% ipython --no-banner

In [1]: import numpy as np

In [2]: from numpy import linalg as LA

In [3]: np.set_printoptions(suppress=True, linewidth=140)

In [4]: m1 = np.load("mat.npy")

In [5]: m1.round(1) + 0
Out[5]: 
array([[ 2.1,  0. , -2.9,  2.6, -2.4,  0.9, -0.9, -0.1, -2.1,  6.8, -2.7, -2.5, -1. , -0.5,  2.8],
       [ 0.5,  1. , -1.5,  4.4, -2.8, -0.6, -2.1, -2.2, -3.4,  5.7, -2. , -2. , -2.7, -0.7,  0.5],
       [-1.6, -0.4,  2.5, -3.3,  2.6, -0.4,  1.3,  0.8,  2.6, -6.6,  2.6,  2.4,  1.6,  0.6, -2.1],
       [ 0.5,  1. , -1.5,  4.3, -2.8, -0.6, -2.1, -2.2, -3.4,  5.7, -2. , -2. , -2.7, -0.7,  0.5],
       [-3.1,  1.6,  3.1,  1.9,  0.2, -2.7, -1.7, -3.4, -1.5, -4. ,  2.1,  1.6, -2.3, -0.2, -4.7],
       [-0.3, -1.1,  1.3, -4.5,  2.8,  0.8,  2.3,  2.4,  3.5, -5.4,  1.9,  1.9,  2.8,  0.7, -0.2],
       [ 2.3, -0.2, -3.1,  2.1, -2.2,  1.2, -0.6,  0.4, -1.7,  6.8, -2.8, -2.5, -0.6, -0.4,  3.3],
       [ 0.7,  1. , -1.6,  4.3, -2.8, -0.5, -2.1, -2.1, -3.3,  5.8, -2.1, -2.1, -2.6, -0.7,  0.6],
       [-2.6,  1.9,  2.2,  3.7, -1. , -2.7, -2.5, -4.1, -2.9, -1.1,  1. ,  0.5, -3.3, -0.5, -4.1],
       [ 0.6,  1. , -1.6,  4.3, -2.8, -0.5, -2.1, -2.2, -3.4,  5.8, -2.1, -2. , -2.6, -0.7,  0.5],
       [-2.2,  2. ,  1.6,  4.3, -1.6, -2.6, -2.8, -4.1, -3.3,  0.4,  0.4,  0. , -3.5, -0.6, -3.5],
       [ 2.6, -1.9, -2.2, -3.7,  1. ,  2.8,  2.5,  4.1,  2.8,  1.2, -1. , -0.6,  3.3,  0.5,  4.2],
       [-0.9, -0.8,  1.9, -4. ,  2.8,  0.2,  1.9,  1.8,  3.2, -6.1,  2.3,  2.2,  2.3,  0.6, -1.1],
       [ 1.3, -1.8, -0.4, -4.8,  2.3,  2. ,  2.8,  3.8,  3.7, -2.7,  0.6,  0.9,  3.6,  0.7,  2.2],
       [-3.1,  1.2,  3.4,  0.4,  1.1, -2.3, -0.9, -2.4, -0.3, -5.5,  2.6,  2.1, -1.2,  0. , -4.6],
       [-1. , -0.8,  1.9, -4. ,  2.8,  0.2,  1.9,  1.7,  3.1, -6.2,  2.3,  2.2,  2.3,  0.6, -1.2],
       [ 0.7, -1.6,  0.3, -4.8,  2.5,  1.6,  2.7,  3.4,  3.8, -3.9,  1.1,  1.3,  3.4,  0.7,  1.3],
       [-2.6,  2. ,  2.1,  3.8, -1.1, -2.7, -2.6, -4.1, -2.9, -1. ,  0.9,  0.5, -3.3, -0.5, -4.1],
       [ 0.5, -1.5,  0.4, -4.8,  2.6,  1.5,  2.6,  3.3,  3.8, -4.1,  1.2,  1.4,  3.3,  0.7,  1.2],
       [ 2.2, -2. , -1.6, -4.3,  1.5,  2.6,  2.7,  4.1,  3.3, -0.3, -0.4,  0. ,  3.5,  0.6,  3.6],
       [ 0.6,  1. , -1.6,  4.3, -2.8, -0.5, -2.1, -2.1, -3.4,  5.8, -2.1, -2. , -2.6, -0.7,  0.6],
       [ 0.3, -1.4,  0.7, -4.8,  2.7,  1.3,  2.5,  3. ,  3.7, -4.6,  1.4,  1.6,  3.2,  0.7,  0.8],
       [-0.2, -1.2,  1.2, -4.5,  2.8,  0.9,  2.3,  2.6,  3.6, -5.3,  1.8,  1.8,  2.9,  0.7,  0. ],
       [-1.1, -0.7,  2. , -3.9,  2.8,  0.1,  1.8,  1.6,  3.1, -6.2,  2.3,  2.2,  2.2,  0.6, -1.3],
       [ 3.1, -1.3, -3.4, -0.8, -0.9,  2.5,  1.2,  2.7,  0.6,  5.2, -2.5, -2. ,  1.6,  0. ,  4.7],
       [ 2.4, -0.3, -3.1,  2. , -2.2,  1.3, -0.5,  0.5, -1.6,  6.7, -2.8, -2.5, -0.5, -0.4,  3.4],
       [-2.1,  2. ,  1.5,  4.4, -1.7, -2.5, -2.8, -4.1, -3.4,  0.6,  0.3, -0.1, -3.6, -0.6, -3.4],
       [-1.3, -0.6,  2.2, -3.7,  2.7, -0.1,  1.6,  1.3,  2.9, -6.4,  2.4,  2.3,  2. ,  0.6, -1.6],
       [-1.5, -0.5,  2.4, -3.4,  2.7, -0.3,  1.4,  1. ,  2.7, -6.6,  2.5,  2.4,  1.8,  0.6, -1.9],
       [ 2.3, -0.2, -3.1,  2. , -2.2,  1.3, -0.5,  0.4, -1.6,  6.8, -2.8, -2.5, -0.6, -0.4,  3.3],
       [ 0.2, -1.4,  0.8, -4.7,  2.7,  1.2,  2.5,  3. ,  3.7, -4.7,  1.5,  1.6,  3.2,  0.7,  0.6],
       [ 0.4, -1.5,  0.5, -4.8,  2.6,  1.4,  2.6,  3.2,  3.7, -4.3,  1.3,  1.5,  3.3,  0.7,  1. ],
       [ 1.1,  0.7, -2. ,  3.9, -2.7, -0.1, -1.8, -1.6, -3.1,  6.2, -2.3, -2.2, -2.2, -0.6,  1.3],
       [-2.3,  2. ,  1.7,  4.2, -1.5, -2.6, -2.7, -4.1, -3.3,  0.1,  0.5,  0.1, -3.5, -0.6, -3.7],
       [ 3.1, -1.5, -3.3, -1.4, -0.6,  2.6,  1.4,  3. ,  1. ,  4.6, -2.3, -1.8,  1.9,  0.1,  4.7],
       [ 3. , -1.1, -3.4, -0.1, -1.3,  2.2,  0.7,  2.2,  0. ,  5.8, -2.6, -2.2,  1. , -0.1,  4.5],
       [-3. ,  1. ,  3.4,  0.1,  1.3, -2.2, -0.7, -2.2,  0. , -5.8,  2.7,  2.2, -1. ,  0.1, -4.5],
       [ 1.1,  0.7, -2.1,  3.9, -2.7, -0.1, -1.8, -1.5, -3. ,  6.3, -2.4, -2.2, -2.2, -0.6,  1.4],
       [-3.1,  1.5,  3.3,  1.5,  0.5, -2.6, -1.5, -3.1, -1.1, -4.5,  2.3,  1.8, -2. , -0.1, -4.7],
       [-2.8,  1.9,  2.5,  3.4, -0.8, -2.8, -2.4, -4. , -2.6, -1.8,  1.3,  0.8, -3.1, -0.4, -4.4],
       [-2.9,  1.8,  2.7,  2.9, -0.4, -2.8, -2.2, -3.8, -2.2, -2.6,  1.6,  1.1, -2.9, -0.3, -4.6],
       [ 1.2, -1.8, -0.3, -4.8,  2.3,  1.9,  2.8,  3.7,  3.8, -2.9,  0.7,  0.9,  3.6,  0.7,  2.1],
       [ 3.1, -1.7, -3.1, -2.1, -0.1,  2.7,  1.8,  3.5,  1.6,  3.8, -2. , -1.5,  2.4,  0.2,  4.7],
       [-2.4,  2. ,  1.8,  4.1, -1.4, -2.6, -2.7, -4.1, -3.2, -0.2,  0.6,  0.2, -3.5, -0.5, -3.8],
       [-3.1,  1.3,  3.4,  0.7,  1. , -2.4, -1.1, -2.6, -0.5, -5.3,  2.5,  2. , -1.5,  0. , -4.6],
       [ 3.1, -1.4, -3.3, -1.2, -0.6,  2.6,  1.4,  3. ,  0.9,  4.8, -2.3, -1.8,  1.8,  0.1,  4.7],
       [-3. ,  1.1,  3.4,  0.3,  1.2, -2.3, -0.8, -2.3, -0.2, -5.7,  2.6,  2.1, -1.2,  0.1, -4.5],
       [-3. ,  1.1,  3.4,  0.1,  1.3, -2.2, -0.8, -2.2,  0. , -5.8,  2.6,  2.2, -1.1,  0.1, -4.5],
       [ 2. ,  0.1, -2.8,  2.7, -2.5,  0.8, -1. , -0.2, -2.2,  6.8, -2.7, -2.5, -1.1, -0.5,  2.7]])

In [6]: # rank 2

In [7]: W2 = m1[[18, 39]].astype(float)

In [8]: for _ in range(4):
   ...:     labels = LA.norm(m1[:, None] - W2, axis=-1).argmin(axis=1)
   ...:     W2 = np.array([m1[labels == j].mean(axis=0) for j in range(2)])
   ...: 

In [9]: labels
Out[9]: 
array([1, 1, 0, 1, 1, 0, 1, 1, 1, 1, 1, 0, 0, 0, 1, 0, 0, 1, 0, 0, 1, 0, 0, 0, 0, 1, 1, 0, 0, 1, 0, 0, 1, 1, 0, 0, 1, 1, 1, 1, 1, 0, 0, 1,
       1, 0, 1, 1, 1])

In [10]: np.round(W2[1] - W2[0], 1)
Out[10]: array([-1.7,  2.4,  0.6,  6.4, -3. , -2.7, -3.7, -5. , -5. ,  3.5, -0.8, -1.1, -4.8, -0.9, -3. ])

In [11]: np.bincount(labels)
Out[11]: array([22, 27])

In [12]: W2.round(1)
Out[12]: 
array([[ 0.8, -1.3, -0.1, -3.6,  1.7,  1.4,  2. ,  2.7,  2.8, -2.3,  0.6,  0.8,  2.6,  0.5,  1.4],
       [-0.9,  1.1,  0.5,  2.8, -1.2, -1.3, -1.7, -2.4, -2.2,  1.2, -0.2, -0.4, -2.2, -0.4, -1.6]])

In [13]: np.abs(W2[1] - W2[0]).argmax()
Out[13]: np.int64(3)
